In [1]: import numpy as np

In [2]: from numpy import linalg as LA

In [3]: np.set_printoptions(suppress=True, linewidth=120)

In [4]: tidy = lambda a: np.round(a, 1) + 0

In [5]: rng = np.random.default_rng(748916)

In [6]: m1 = rng.normal(size=(35, 8))

In [7]: m1 = 10 * m1 / LA.norm(m1, axis=1, keepdims=True)

In [8]: print(tidy(m1))
[[ 0.2  1.2  0.6 -2.7  0.4  2.5 -7.5  5.3]
 [-1.2 -2.8  0.3  5.8  4.   2.9 -4.6  3.5]
 [-1.9  3.9 -4.1 -2.8 -5.  -4.1 -3.3  2. ]
 [-1.7 -4.   0.1  1.2  2.4  3.5 -7.   3.6]
 [-1.4  4.6 -1.  -1.8  0.8  4.5 -5.8 -4.3]
 [ 7.3 -1.2 -2.5  4.6 -2.5  1.3  2.8  1.3]
 [-1.6  0.4  1.7 -6.9 -3.2  0.5 -3.9  4.6]
 [ 1.7  4.4  0.9  5.  -0.5 -5.  -5.  -1.1]
 [-3.8 -4.4  0.4  6.2 -3.6  1.9  1.1  3.3]
 [-5.1  5.2 -0.1  5.6  0.6  3.3  2.   0.5]
 [-3.   3.7  7.9 -2.7 -0.9 -1.5  0.4  2.1]
 [-2.1  8.7 -1.9 -1.3 -1.7  2.2 -0.5 -2.5]
 [ 3.9 -0.6  2.9 -0.3  2.5  0.1 -4.8 -6.9]
 [ 6.3 -2.3 -4.  -4.3  3.8  0.  -1.3  2. ]
 [-5.9 -4.4  2.3  3.   3.7 -0.1 -4.2 -1. ]
 [-7.7 -3.7 -1.5  1.2  0.3 -4.5  0.5 -1.4]
 [-0.2  0.8  0.8 -1.7  8.2 -2.4 -1.2  4.7]
 [ 4.   4.5  1.1  1.5 -0.2  0.3 -7.8  0.5]
 [-7.  -0.5  3.8  2.3  0.8  3.4  3.6  2.4]
 [-6.5  4.   1.5 -3.2  5.   1.4  0.8 -1.5]
 [-4.8 -0.1 -1.1 -3.4  6.7 -2.8  2.1  2.6]
 [ 7.5  3.3 -4.5  0.  -0.1  1.7 -2.4 -2.2]
 [-1.9  0.3 -1.5 -7.5  0.5  1.3 -4.6  3.9]
 [-5.5  5.6  0.6 -1.   2.5 -1.   5.4  1. ]
 [ 4.7  0.8 -3.9  2.9 -4.3  5.2  1.7  2.2]
 [ 3.  -0.2  2.4  3.3  4.7  3.8  0.9  6.1]
 [ 2.6  4.9 -7.3 -3.  -2.1 -0.6  1.2  0.5]
 [ 2.4  3.1  4.7  3.6  4.  -4.3  1.4 -3.7]
 [-2.9  0.   1.9  4.4  1.2  8.1 -0.8  1.2]
 [ 0.8  3.1  5.2  5.3 -1.6 -4.  -3.6 -1.8]
 [-1.3  7.   1.7  0.2  0.2 -5.6 -3.9 -0.7]
 [-2.8  7.9 -2.2 -0.1 -3.2  2.1 -2.5  2. ]
 [-1.  -5.  -5.8 -1.7  3.6  0.  -0.6  4.8]
 [-1.3  3.9 -5.2 -3.9 -0.2 -2.7 -0.5  5.8]
 [-4.5 -4.  -0.9 -5.8  0.3  0.7  4.7  2.6]]

In [9]: t = np.radians(30)

In [10]: R = np.eye(8)

In [11]: R[4, 4] = R[5, 5] = np.cos(t)

In [12]: R[4, 5], R[5, 4] = -np.sin(t), np.sin(t)

In [13]: print(tidy(R))
[[ 1.   0.   0.   0.   0.   0.   0.   0. ]
 [ 0.   1.   0.   0.   0.   0.   0.   0. ]
 [ 0.   0.   1.   0.   0.   0.   0.   0. ]
 [ 0.   0.   0.   1.   0.   0.   0.   0. ]
 [ 0.   0.   0.   0.   0.9 -0.5  0.   0. ]
 [ 0.   0.   0.   0.   0.5  0.9  0.   0. ]
 [ 0.   0.   0.   0.   0.   0.   1.   0. ]
 [ 0.   0.   0.   0.   0.   0.   0.   1. ]]

In [14]: M2 = m1 @ R.T

In [15]: print(tidy(np.abs(M2 - m1).max(axis=0)))
[0.  0.  0.  0.  4.2 4.4 0.  0. ]
